In [1]: import numpy as np

In [2]: import numpy.linalg as la

In [3]: np.set_printoptions(precision=3, suppress=True, linewidth=160)

In [4]: def rnd(a):
   ...:     return np.round(a, 3) + 0
   ...: 

In [5]: F = np.loadtxt("block3.csv", delimiter=",")

In [6]: print(F)
[[ -6.671  -1.532  -4.58 ]
 [  2.235  -2.51    0.583]
 [  0.88   -0.732  -0.021]
 [  4.035  -0.085  -1.757]
 [ -0.152   0.431  -2.171]
 [ -1.087   0.747  -4.174]
 [-14.754  -0.825   1.14 ]
 [ -2.11   -2.259   2.606]
 [  1.644  -1.549  -1.02 ]
 [  2.664   1.192   1.461]
 [ -0.939   1.056   0.715]
 [  2.315  -1.171   0.544]
 [  2.525   0.999  -6.072]
 [  6.575  -0.711  -1.574]]

In [7]: Ac = (F - F.mean(axis=0)) / F.std(axis=0)

In [8]: print(rnd(Ac.std(axis=0)))
[1. 1. 1.]

In [9]: b = la.lstsq(np.delete(Ac, 0, axis=1), Ac[:, 0])[0]

In [10]: print(rnd(b))
[ 0.134 -0.063]

In [11]: print(np.abs(b).argmax())
0

In [12]: Ac = F - F.mean(axis=0)

In [13]: evecs = la.svd(Ac)[2][:2]

In [14]: Y = Ac - Ac @ evecs.T @ evecs

In [15]: print(rnd(np.diag(evecs.T @ evecs)))
[0.999 0.039 0.962]

In [16]: print(rnd(Y.std(axis=0)))
[0.03  1.079 0.216]

In [17]: print(rnd(la.norm(Y) / la.norm(Ac)))
0.192

In [18]: print(rnd(np.cov(Ac @ evecs.T, rowvar=False)))
[[27.446  0.   ]
 [ 0.     6.507]]

In [19]: m1 = np.loadtxt("m.csv", delimiter=",")

In [20]: print(rnd(m1))
[[-0.344  0.49  -0.344]
 [ 0.47  -0.307 -0.827]
 [ 0.783  0.564  0.24 ]
 [ 0.219 -0.59   0.374]]

In [21]: Y = np.c_[m1[:, :2] @ np.array([[5, 2], [-1, 0]]), np.array([-2, 4, 4, 2])]

In [22]: print(rnd(Y))
[[-2.212 -0.689 -2.   ]
 [ 2.655  0.939  4.   ]
 [ 3.349  1.566  4.   ]
 [ 1.686  0.438  2.   ]]

In [23]: print(rnd(la.norm(la.qr(m1)[0].T @ Y, axis=0) ** 2 / ((Y ** 2).sum(axis=0) + 1e-12)))
[1.    1.    0.994]

In [24]: print(la.matrix_rank(Y))
3

In [25]: print(rnd(la.lstsq(m1, Y[:, 0])[0]))
[ 5. -1.  0.]

In [26]: rng = np.random.default_rng(222)

In [27]: Y = m1 + rng.integers(-2, 3, (4, 1)) @ rng.integers(-2, 3, (1, 3))

In [28]: print(rnd(Y))
[[-0.344  0.49  -0.344]
 [ 2.47  -1.307 -2.827]
 [ 2.783 -0.436 -1.76 ]
 [-1.781  0.41   2.374]]

In [29]: print(Y - m1)
[[ 0.  0.  0.]
 [ 2. -1. -2.]
 [ 2. -1. -2.]
 [-2.  1.  2.]]

In [30]: print(rnd(la.svd(Y - m1, compute_uv=False)))
[5.196 0.    0.   ]

In [31]: Y = m1 / la.norm(m1, axis=1, keepdims=True)

In [32]: cov = Y @ Y.T

In [33]: print((np.abs(cov) > 0.9).astype(int))
[[1 0 0 1]
 [0 1 0 0]
 [0 0 1 0]
 [1 0 0 1]]

In [34]: print((cov - 2 * np.eye(4)).round(6).argmax(axis=1))
[1 2 1 1]

In [35]: x0 = np.array([7, 7, 8])

In [36]: h = np.maximum(m1 @ x0, 0)

In [37]: print(np.flatnonzero(h > 1e-9))
[2 3]

In [38]: print(rnd(np.maximum(m1 @ x0, 0) - np.maximum(-m1 @ x0, 0)))
[-1.735 -5.474 11.352  0.401]

In [39]: print(rnd(h))
[ 0.     0.    11.352  0.401]

In [40]: print(rnd(m1 * (h > 1e-9)[:, None]))
[[ 0.     0.     0.   ]
 [ 0.     0.     0.   ]
 [ 0.783  0.564  0.24 ]
 [ 0.219 -0.59   0.374]]

In [41]: print(rnd(m1.T @ h))
[8.974 6.171 2.876]

In [42]: C = np.array([[0, 1, 2], [0, 1, 1], [2, 0, 1]])

In [43]: data = (rng.random((22, 3)) < 0.25) @ C

In [44]: print(data)
[[0 1 1]
 [0 0 0]
 [0 1 1]
 [0 1 2]
 [0 1 1]
 [0 0 0]
 [2 0 1]
 [2 0 1]
 [0 0 0]
 [0 0 0]
 [2 0 1]
 [2 0 1]
 [0 2 3]
 [0 1 1]
 [0 0 0]
 [2 1 2]
 [0 0 0]
 [0 1 1]
 [2 0 1]
 [2 0 1]
 [0 0 0]
 [0 0 0]]

In [45]: # rows 0 and 2 are equal

In [46]: cov = np.cov(data, rowvar=False)

In [47]: print(rnd(np.corrcoef(data.T)))
[[ 1.    -0.315  0.286]
 [-0.315  1.     0.775]
 [ 0.286  0.775  1.   ]]

In [48]: print(rnd(data.std(axis=0)))
[0.932 0.577 0.777]

In [49]: print(rnd(data.mean(axis=0)))
[0.636 0.409 0.818]

In [50]: print(np.unravel_index(np.abs(data).argmax(), data.shape))
(np.int64(12), np.int64(2))

In [51]: print(data.shape)
(22, 3)

In [52]: Ac = (data - data.mean(axis=0)) / data.std(axis=0)

In [53]: print(np.argwhere(np.abs(Ac) > 2))
[[12  1]
 [12  2]]

In [54]: print(rnd(Ac.std(axis=0)))
[1. 1. 1.]

In [55]: b = la.lstsq(np.delete(Ac, 2, axis=1), Ac[:, 2])[0]

In [56]: print(rnd(b))
[0.588 0.96 ]

In [57]: A = np.loadtxt("case11.csv", delimiter=",")

In [58]: print(rnd(A))
[[-0.571  1.765 -2.243 -0.725]
 [ 0.446 -0.422 -2.905 -0.431]
 [ 0.897 -2.353  1.473  0.7  ]
 [ 0.01   0.569 -2.881 -0.613]
 [ 1.208 -2.685 -0.374  0.438]
 [-0.672  0.974  2.74   0.299]
 [-1.165  2.374  1.402 -0.199]
 [-1.111  2.186  1.725 -0.107]
 [-1.063  2.033  1.933 -0.041]
 [ 1.162 -2.702  0.225  0.546]
 [-1.187  2.709  0.026 -0.503]
 [ 1.185 -2.709 -0.004  0.507]
 [-0.316  0.119  2.94   0.494]]

In [59]: # looks like rank 2

In [60]: print(rnd(A.sum(axis=1)))
[-1.774 -3.313  0.718 -2.915 -1.413  3.341  2.413  2.693  2.861 -0.769  1.044 -1.02   3.237]

In [61]: print(rnd(np.abs(A).max()))
2.94

In [62]: d = la.norm(A[:, None] - A[None], axis=-1)

In [63]: print(rnd(la.norm(A - A.mean(axis=0), axis=1)))
[3.156 3.341 3.001 3.286 3.213 2.646 2.715 2.689 2.674 3.153 2.855 3.176 2.678]

In [64]: print(np.unravel_index(d.round(6).argmax(), d.shape))
(np.int64(10), np.int64(11))

In [65]: Ac = A - A.mean(axis=0)

In [66]: evecs = la.svd(Ac)[2][:2]

In [67]: Y = Ac - Ac @ evecs.T @ evecs

In [68]: print(rnd(la.norm(Y) / la.norm(Ac)))
0.0

In [69]: print(rnd(np.diag(evecs.T @ evecs)))
[0.163 0.815 0.963 0.059]

In [70]: print(rnd(Y.std(axis=0)))
[0. 0. 0. 0.]

In [71]: M = np.load("test14.npy")

In [72]: print(M)
[[ 2.373  0.447 -0.95  -0.74 ]
 [-3.553  1.246  2.228 -0.061]
 [-6.298  2.588  2.416 -2.106]
 [ 4.81   4.685  0.388 -2.65 ]
 [ 6.812 -3.001 -3.467  1.798]
 [-2.255  3.128  3.557 -0.32 ]
 [-6.877  3.212  2.467 -3.435]
 [-1.654  2.508  2.195 -0.593]
 [ 2.26  -3.296 -3.537  0.349]
 [-1.115  5.556  3.513 -1.829]
 [ 7.818 -5.194 -3.655  4.292]
 [ 1.387  6.026  2.664 -2.849]
 [-1.685 -4.559 -3.411  0.1  ]
 [ 3.182 -2.18  -0.083  3.242]
 [-8.077  0.996  2.193 -1.587]
 [ 5.223 -1.008 -0.147  2.485]
 [-0.033 -3.707 -2.527  1.105]
 [ 5.107 -4.673 -2.59   3.514]]

In [73]: Y = np.c_[M[:, :1] @ np.array([[7]]), np.array([2, -3, 3, 0, 2, -2, 3, 1, -3, 3, 1, -3, -2, 0, 1, -2, -3, -2])]

In [74]: print(rnd(Y))
[[ 16.611   2.   ]
 [-24.871  -3.   ]
 [-44.086   3.   ]
 [ 33.67    0.   ]
 [ 47.684   2.   ]
 [-15.785  -2.   ]
 [-48.139   3.   ]
 [-11.578   1.   ]
 [ 15.82   -3.   ]
 [ -7.805   3.   ]
 [ 54.726   1.   ]
 [  9.709  -3.   ]
 [-11.795  -2.   ]
 [ 22.274   0.   ]
 [-56.539   1.   ]
 [ 36.561  -2.   ]
 [ -0.231  -3.   ]
 [ 35.749  -2.   ]]

In [75]: print(rnd(la.norm(la.qr(M)[0].T @ Y, axis=0) ** 2 / ((Y ** 2).sum(axis=0) + 1e-12)))
[1.    0.182]

In [76]: Uu, sigma, Vt = la.svd(M)

In [77]: print(np.argmax(sigma[:-1] / (sigma[1:] + 1e-6)) + 1)
3

In [78]: print(rnd(sigma))
[24.829 13.387  5.848  0.439]

In [79]: Y = Uu[:, :3] @ np.diag(sigma[:3]) @ Vt[:3]

In [80]: print(rnd(la.norm(M - Y) / la.norm(M)))
0.015

In [81]: print(rnd(la.norm(M - Y, 2)), rnd(sigma[3]))
0.439 0.439

In [82]: Ac = (M - M.mean(axis=0)) / M.std(axis=0)

In [83]: print(np.argwhere(np.abs(Ac) > 2))
[]

In [84]: print(rnd(Ac.std(axis=0)))
[1. 1. 1. 1.]

In [85]: b = la.lstsq(np.delete(Ac, 3, axis=1), Ac[:, 3])[0]

In [86]: print(rnd(1 - np.var(Ac[:, 3] - np.delete(Ac, 3, axis=1) @ b)))
0.993

In [87]: mat = np.load("a.npy")

In [88]: print(mat)
[[ 5.  2. -1.]
 [-2.  0.  0.]
 [ 8.  4. -2.]]

In [89]: Y = np.array([[-3, 1], [5, 3]])

In [90]: C = np.kron(Y, mat)

In [91]: print(la.matrix_rank(C))
4

In [92]: print(rnd(la.norm(C, 2)), rnd(la.norm(Y, 2) * la.norm(mat, 2)))
67.517 67.517

In [93]: print(C)
[[-15.  -6.   3.   5.   2.  -1.]
 [  6.  -0.  -0.  -2.   0.   0.]
 [-24. -12.   6.   8.   4.  -2.]
 [ 25.  10.  -5.  15.   6.  -3.]
 [-10.   0.   0.  -6.   0.   0.]
 [ 40.  20. -10.  24.  12.  -6.]]

In [94]: la.inv(C)
LinAlgError: Singular matrix


In [95]: print(np.allclose(C[:-1].T @ la.lstsq(C[:-1].T, C[-1])[0], C[-1]))
True

In [96]: rk = la.matrix_rank(mat)

In [97]: print(rk)
2

In [98]: ns = la.svd(mat)[2][rk:].T

In [99]: print(rnd(ns[:, 0] / ns[np.abs(ns[:, 0]).round(6).argmax(), 0]))
[0.  0.5 1. ]

In [100]: print([int(la.matrix_rank(np.delete(mat, i, axis=0))) for i in range(3)])
[2, 2, 2]

In [101]: print(la.matrix_rank(mat.T @ mat), la.matrix_rank(mat @ mat.T))
2 2

In [102]: print([int(la.matrix_rank(mat[:, :j + 1])) for j in range(3)])
[1, 2, 2]

In [103]: print([int(la.matrix_rank(mat[:i])) for i in range(1, len(mat) + 1)])
[1, 2, 2]

In [104]: u = np.array([1, 2, 2, 0])

In [105]: r1 = np.array([1, 3, 2, 1])

In [106]: E = np.outer(u, r1)

In [107]: print(E)
[[1 3 2 1]
 [2 6 4 2]
 [2 6 4 2]
 [0 0 0 0]]

In [108]: w1 = np.array([[2, 5], [-2, -4], [0, 0], [0, 1]])

In [109]: b = np.array([1, -1])

In [110]: hid = np.maximum(E @ w1 + b, 0)

In [111]: print(hid)
[[0 0]
 [0 0]
 [0 0]
 [1 0]]

In [112]: print((hid > 0).astype(int))
[[0 0]
 [0 0]
 [0 0]
 [1 0]]

In [113]: C = np.array([[0, -1], [1, -1]])

In [114]: print(w1 @ C)
[[ 5 -7]
 [-4  6]
 [ 0  0]
 [ 1 -1]]

In [115]: print((hid @ C).round(6).argmax(axis=1))
[0 0 0 0]

In [116]: Uu, sigma, Vt = la.svd(E)

In [117]: print(rnd(sigma))
[11.619  0.     0.     0.   ]

In [118]: print(np.argmax(sigma[:-1] / (sigma[1:] + 1e-6)) + 1)
1

In [119]: Y = Uu[:, :1] @ np.diag(sigma[:1]) @ Vt[:1]

In [120]: print(rnd(la.norm(E - Y, 2)), sigma[1])
0.0 0.0

In [121]: print(rnd(Y))
[[1. 3. 2. 1.]
 [2. 6. 4. 2.]
 [2. 6. 4. 2.]
 [0. 0. 0. 0.]]

In [122]: print(rnd(la.norm(E - Y) / la.norm(E)))
0.0

In [123]: print(la.matrix_rank(E, rtol=0.05))
1

In [124]: W0 = np.loadtxt("layer0.csv", delimiter=",")

In [125]: print(W0)
[[-8.  0.]
 [ 0.  5.]]

In [126]: # symmetric, so the eigenvalues are real

In [127]: print(rnd(la.norm(W0, axis=0)))
[8. 5.]

In [128]: print(rnd(la.pinv(W0)))
[[-0.125  0.   ]
 [ 0.     0.2  ]]

In [129]: print(rnd(la.svd(W0, compute_uv=False)))
[8. 5.]

In [130]: labels = rng.permutation(2)

In [131]: print(labels)
[0 1]

In [132]: Y = W0[labels][:, labels]

In [133]: print(np.trace(Y))
-3.0

In [134]: print(Y)
[[-8.  0.]
 [ 0.  5.]]

In [135]: w, evecs = la.eigh(W0)

In [136]: x0 = np.array([0, 3])

In [137]: print(x0 @ W0 @ x0 / (x0 @ x0), w[0], w[-1])
5.0 -8.0 5.0

In [138]: print(np.abs(W0).sum(axis=1).max(), np.abs(w).max())
8.0 8.0

In [139]: print(rnd(la.eigvalsh(W0[1:, 1:])))
[5.]

In [140]: print(x0 @ W0 @ x0)
45.0

In [141]: print(evecs * np.maximum(w, 0) @ evecs.T)
[[0. 0.]
 [0. 5.]]
